>>> import numpy as np
>>> import numpy.linalg as la
>>> np.set_printoptions(precision=2, suppress=True, linewidth=100, legacy="1.25")
>>> rd = lambda a: np.round(a, 2) + 0
>>> mat = np.load("layer12.npy")
>>> mat
array([[  8, -12,   6],
       [  3, -14,   7],
       [  4, -14,   7],
       [  5,  -8,   4]])
>>> U, s, Vh = la.svd(mat, full_matrices=False)
>>> U.shape, s.shape, Vh.shape
((4, 3), (3,), (3, 3))
>>> rd(U.T @ U)
array([[1., 0., 0.],
       [0., 1., 0.],
       [0., 0., 1.]])
>>> np.abs(U[:, 0]).round(6).argmax()
2
>>> rd(np.abs(Vh[0]))
array([0.34, 0.84, 0.42])
>>> U, s, Vh = la.svd(mat)
>>> vecs = Vh[:(s > 1e-8).sum()]
>>> rng = np.random.default_rng(5486)
>>> x = mat[0] + -3 * mat[1] + rng.integers(2) * np.eye(3)[0]
>>> x
array([ -1.,  30., -15.])
>>> rd(la.norm(x - vecs.T @ vecs @ x))
0.0
>>> la.matrix_rank(np.vstack([mat, x]))
2
>>> def softmax(z):
...     e = np.exp(z - z.max(axis=-1, keepdims=True))
...     return e / e.sum(axis=-1, keepdims=True)
... 
>>> softmax(mat).sum(axis=1)
array([1., 1., 1., 1.])
>>> rd(softmax(mat[0] + -3))
array([0.88, 0.  , 0.12])
>>> rd(softmax(10 * mat[0]))
array([1., 0., 0.])
>>> rd(softmax(mat[0]))
array([0.88, 0.  , 0.12])
>>> att = mat @ mat.T / np.sqrt(3)
>>> rd(softmax(att + np.triu(np.full(att.shape, -np.inf), 1)))
array([[1.  , 0.  , 0.  , 0.  ],
       [0.  , 1.  , 0.  , 0.  ],
       [0.  , 0.09, 0.91, 0.  ],
       [0.49, 0.03, 0.49, 0.  ]])
>>> rd(softmax(att))
array([[0.76, 0.  , 0.24, 0.  ],
       [0.  , 0.15, 0.85, 0.  ],
       [0.  , 0.09, 0.91, 0.  ],
       [0.49, 0.03, 0.49, 0.  ]])
>>> softmax(att).round(6).argmax(axis=1)
array([0, 2, 2, 0])
>>> rd(softmax(att)[0] @ mat)
array([  7.03, -12.48,   6.24])
>>> rd(la.norm(mat, 2) / la.norm(mat))
0.99
>>> la.cond(mat) > 100
True
>>> np.argsort(-la.norm(mat, axis=0).round(6), kind="stable")[:3]
array([1, 2, 0])
>>> F = np.array([[26, 25, -2, 8, 17],
...     [25, 42, 0, 14, 38],
...     [-2, 0, 12, -12, -2],
...     [8, 14, -12, 20, 16],
...     [17, 38, -2, 16, 38]])
>>> w, vecs = la.eigh(F)
>>> x = np.array([2, -1, 1, 0, 2])
>>> rd(vecs * np.abs(w) @ vecs.T)
array([[ 26.,  25.,  -2.,   8.,  17.],
       [ 25.,  42.,   0.,  14.,  38.],
       [ -2.,   0.,  12., -12.,  -2.],
       [  8.,  14., -12.,  20.,  16.],
       [ 17.,  38.,  -2.,  16.,  38.]])
>>> rd(vecs * np.maximum(w, 0) @ vecs.T)
array([[ 26.,  25.,  -2.,   8.,  17.],
       [ 25.,  42.,   0.,  14.,  38.],
       [ -2.,   0.,  12., -12.,  -2.],
       [  8.,  14., -12.,  20.,  16.],
       [ 17.,  38.,  -2.,  16.,  38.]])
>>> (np.sign(vecs[:, -1].round(6)) == np.sign(vecs[0, -1].round(6))).astype(int)
array([1, 1, 0, 1, 1])
>>> np.abs(F).sum(axis=1).max(), rd(np.abs(w).max())
(119, 98.5)
>>> J = np.array([[-3, -3, -3], [-3, -6, -6], [-3, -6, -9]])
>>> J
array([[-3, -3, -3],
       [-3, -6, -6],
       [-3, -6, -9]])
>>> x = np.array([3, 0, 0])
>>> target = J @ x
>>> coef, lr = np.zeros(3), 1 / la.norm(J, 2) ** 2
>>> for i in range(15):
...     coef -= lr * J.T @ (J @ coef - target)
...     if i % 5 == 0: print(i, round(la.norm(J @ coef - target), 2))
... 
0 4.5
5 4.19
10 3.89
>>> rd(coef)
array([0.73, 0.67, 0.47])
>>> w, vecs = la.eigh(J)
>>> rd(vecs.T @ vecs)
array([[1., 0., 0.],
       [0., 1., 0.],
       [0., 0., 1.]])
>>> rd(vecs @ np.diag(w) @ vecs.T)
array([[-3., -3., -3.],
       [-3., -6., -6.],
       [-3., -6., -9.]])
>>> rd(la.eigvalsh(J + -1 * np.eye(3)))
array([-16.15,  -2.93,  -1.92])
>>> rd(w.sum()), np.trace(J)
(-18.0, -18)
>>> rd(la.eigvalsh(J @ J))
array([  0.85,   3.72, 229.42])
>>> G = J.T @ J
>>> rd(la.eigvalsh(G)[::-1])
array([229.42,   3.72,   0.85])
>>> G
array([[ 27,  45,  54],
       [ 45,  81,  99],
       [ 54,  99, 126]])
>>> rd(la.svd(J, compute_uv=False) ** 2)
array([229.42,   3.72,   0.85])
>>> la.matrix_rank(G)
3
>>> np.trace(G), (J ** 2).sum()
(234, 234)
>>> m1 = np.load("sample13.npy")
>>> m1
array([[-0.3 , -0.9 , -0.4 , -0.5 ,  0.2 ],
       [ 0.4 , -0.2 , -0.8 ,  0.3 ,  0.3 ],
       [ 1.  , -1.5 , -1.2 , -0.4 ,  2.3 ],
       [ 0.9 , -1.8 , -1.7 , -1.4 ,  1.2 ],
       [ 1.  , -1.51, -1.26, -0.42,  2.29]])
>>> U, s, Vh = la.svd(m1)
>>> rd(s)
array([5.5 , 1.43, 0.78, 0.48, 0.01])
>>> np.argmax(s[:-1] / (s[1:] + 1e-6)) + 1
4
>>> M2 = U[:, :4] @ np.diag(s[:4]) @ Vh[:4]
>>> rd(np.abs(m1 - M2).max())
0.01
>>> la.matrix_rank(M2)
4
>>> rd(la.norm(m1 - M2) / la.norm(m1))
0.0
>>> rd(M2)
array([[-0.3 , -0.9 , -0.4 , -0.5 ,  0.2 ],
       [ 0.4 , -0.2 , -0.8 ,  0.3 ,  0.3 ],
       [ 0.99, -1.49, -1.2 , -0.4 ,  2.3 ],
       [ 0.9 , -1.8 , -1.7 , -1.4 ,  1.2 ],
       [ 1.01, -1.52, -1.26, -0.42,  2.29]])
>>> rd(la.norm(m1 - M2, 2)), rd(s[4])
(0.01, 0.01)
>>> r0 = np.array([0, 1, -1, 3, -2])
>>> M2 = m1 + np.outer(r0, np.eye(5)[3])
>>> la.matrix_rank(M2 - m1)
1
>>> rd(la.det(M2) / la.det(m1)), rd(1 + la.solve(m1, r0)[3])
(17.69, 17.69)
>>> P = np.triu(np.array([[-1, -4, -2, -5, 1],
...     [0, 3, 2, -1, 3],
...     [2, -5, 5, -5, 2],
...     [-5, -3, -1, -5, 5],
...     [-4, -3, -4, 4, 1]]), 1) + np.eye(5)
>>> M2 = P @ m1 @ la.inv(P)
>>> la.matrix_rank(M2)
5
>>> rd(np.poly(M2))
array([ 1.  ,  0.81, -0.53, -3.21, -1.45,  0.04])
>>> rd(np.trace(M2)), rd(np.trace(m1))
(-0.81, -0.81)
>>> x = np.array([2, 2, 1, 1, -2])
>>> target = m1 @ x
>>> rd(target)
array([-3.7 , -0.7 , -7.2 , -7.3 , -7.28])
>>> rd(la.solve(m1.T, m1[1]))
array([0., 1., 0., 0., 0.])
>>> rd(la.solve(m1, target + m1[:, 0]))
array([ 3.,  2.,  1.,  1., -2.])
>>> t3 = np.stack([m1, 4 * m1, m1[::-1]])
>>> rd(la.norm(t3, axis=(1, 2)))
array([ 5.76, 23.03,  5.76])
>>> rd(la.det(t3))
array([ -0.04, -44.56,  -0.04])
>>> t3.shape
(3, 5, 5)
>>> rd(np.einsum("bij,cij->bc", t3, t3))
array([[ 33.14, 132.55,  18.64],
       [132.55, 530.21,  74.57],
       [ 18.64,  74.57,  33.14]])
>>> data = np.load("case19.npy")
>>> data
array([[ 4.,  2.,  0.,  0.],
       [ 2., -5.,  2.,  0.],
       [ 0.,  2., -5.,  2.],
       [ 0.,  0.,  2., -5.]])
>>> # symmetric, so the eigenvalues are real
>>> O, vecs = la.qr(data[:, :3])[0], la.qr(data[:, 3:])[0]
>>> s = la.svd(O.T @ vecs, compute_uv=False)
>>> rd(la.norm(O @ O.T - vecs @ vecs.T, 2))
1.0
>>> M = np.array([[1.1, 1.9, 0.7], [0.7, -0.9, -0.8], [-0.8, 1.2, -0.8]])
>>> M[0] = M[1] + 0.05 * rng.normal(size=3)
>>> rd(M)
array([[ 0.68, -0.94, -0.8 ],
       [ 0.7 , -0.9 , -0.8 ],
       [-0.8 ,  1.2 , -0.8 ]])
>>> P = np.triu(np.array([[-1, 1, 2], [-3, 1, 1], [2, 0, -1]]), 1) + np.eye(3)
>>> M2 = P @ M @ la.inv(P)
>>> rd(np.trace(M2)), rd(np.trace(M))
(-1.02, -1.02)
>>> rd(P @ M - M @ P)
array([[-0.9 ,  0.82, -2.81],
       [-0.8 ,  0.5 , -1.3 ],
       [ 0.  ,  0.8 ,  0.4 ]])
>>> rd(M2)
array([[-0.22,  0.78, -3.53],
       [-0.1 ,  0.4 , -1.8 ],
       [-0.8 ,  2.  , -1.2 ]])
>>> A = np.loadtxt("arr.csv", delimiter=",")
>>> A
array([[0., 0., 1., 0.],
       [0., 1., 0., 0.],
       [0., 0., 0., 1.],
       [1., 0., 0., 0.]])
>>> z = rng.permutation(5)
>>> z
array([3, 1, 0, 2, 4])
>>> M2 = m1[z][:, z]
>>> rd(np.sort(np.abs(la.eigvals(M2))))
array([0.03, 0.54, 1.39, 1.39, 1.47])
>>> rd(la.det(M2)), rd(la.det(m1[z]))
(-0.04, -0.04)
>>> rd(np.trace(M2))
-0.81
>>> feats = np.loadtxt("w.csv", delimiter=",")
>>> feats
array([[ 1.7 ,  0.4 ,  0.2 ],
       [-0.3 , -2.43, -1.3 ],
       [ 0.7 ,  1.02,  0.5 ],
       [-1.3 , -0.56, -0.3 ],
       [ 1.6 , -0.66, -0.3 ],
       [ 0.4 ,  1.2 ,  0.6 ],
       [ 0.  , -0.16, -0.1 ],
       [-0.6 , -2.58, -1.2 ],
       [ 1.3 , -2.37, -1.2 ],
       [-0.2 , -2.77, -1.4 ],
       [ 0.2 , -0.34, -0.1 ],
       [ 0.4 , -2.54, -1.3 ],
       [ 0.3 , -1.  , -0.5 ],
       [ 1.  ,  2.  ,  1.  ],
       [-0.4 ,  2.94,  1.5 ],
       [-1.3 , -0.89, -0.4 ],
       [ 0.8 ,  4.49,  2.3 ],
       [-0.3 ,  0.41,  0.2 ],
       [-0.2 ,  1.77,  0.8 ],
       [-0.8 ,  1.91,  0.9 ],
       [ 0.4 , -0.49, -0.3 ],
       [-0.1 , -1.26, -0.6 ],
       [ 1.3 , -1.05, -0.6 ],
       [ 0.2 ,  2.11,  1.  ],
       [ 0.6 ,  0.2 ,  0.1 ],
       [ 2.  ,  4.3 ,  2.2 ]])
>>> D = la.norm(feats[:, None] - feats[None], axis=-1)
>>> D.shape
(26, 26)
>>> D.mean(axis=1).argmax()
25
>>> D[3].round(6).argsort(kind="stable")[:4]
array([ 3, 15,  6, 21])
>>> rd(D[:5, :5])
array([[0.  , 3.78, 1.21, 3.19, 1.18],
       [3.78, 0.  , 4.02, 2.34, 2.78],
       [1.21, 4.02, 0.  , 2.67, 2.07],
       [3.19, 2.34, 2.67, 0.  , 2.9 ],
       [1.18, 2.78, 2.07, 2.9 , 0.  ]])
>>> np.unravel_index(D.round(6).argmax(), D.shape)
(9, 25)
>>> M2 = np.c_[feats[:, :2] @ np.array([[3, 0], [1, 0]]), np.array([1, 5, 5, -2, 1, -4, -5, -1, 3, 1, -2, 3, -5, -3, -2, 1, 0, 1, -4, 3, -4, 2, -1, 3, 0, 1])]
>>> rd(M2)
array([[ 5.5 ,  0.  ,  1.  ],
       [-3.33,  0.  ,  5.  ],
       [ 3.12,  0.  ,  5.  ],
       [-4.46,  0.  , -2.  ],
       [ 4.14,  0.  ,  1.  ],
       [ 2.4 ,  0.  , -4.  ],
       [-0.16,  0.  , -5.  ],
       [-4.38,  0.  , -1.  ],
       [ 1.53,  0.  ,  3.  ],
       [-3.37,  0.  ,  1.  ],
       [ 0.26,  0.  , -2.  ],
       [-1.34,  0.  ,  3.  ],
       [-0.1 ,  0.  , -5.  ],
       [ 5.  ,  0.  , -3.  ],
       [ 1.74,  0.  , -2.  ],
       [-4.79,  0.  ,  1.  ],
       [ 6.89,  0.  ,  0.  ],
       [-0.49,  0.  ,  1.  ],
       [ 1.17,  0.  , -4.  ],
       [-0.49,  0.  ,  3.  ],
       [ 0.71,  0.  , -4.  ],
       [-1.56,  0.  ,  2.  ],
       [ 2.85,  0.  , -1.  ],
       [ 2.71,  0.  ,  3.  ],
       [ 2.  ,  0.  ,  0.  ],
       [10.3 ,  0.  ,  1.  ]])
>>> rd(la.lstsq(feats, M2[:, 0])[0])
array([3., 1., 0.])
>>> rd(la.norm(la.qr(feats)[0].T @ M2, axis=0) ** 2 / ((M2 ** 2).sum(axis=0) + 1e-12))
array([1.  , 0.  , 0.04])
>>> la.matrix_rank(M2)
2
>>> la.matrix_rank(np.c_[feats, M2])
4
>>> rd(softmax(feats[14]))
array([0.03, 0.79, 0.19])
>>> rd(softmax(10 * feats[14]))
array([0., 1., 0.])
>>> rd(softmax(feats).sum(axis=1))
array([1., 1., 1., 1., 1., 1., 1., 1., 1., 1., 1., 1., 1., 1., 1., 1., 1., 1., 1., 1., 1., 1., 1.,
       1., 1., 1.])
>>> att = feats @ feats.T / np.sqrt(3)
>>> rd(softmax(att)[14] @ feats)
array([1.14, 4.35, 2.22])
>>> softmax(att).round(6).argmax(axis=1)
array([25,  9, 25,  7,  8, 25,  9,  9,  8,  9,  8,  9,  9, 25, 16,  7, 16, 16, 16, 16,  8,  9,  8,
       16, 25, 25])
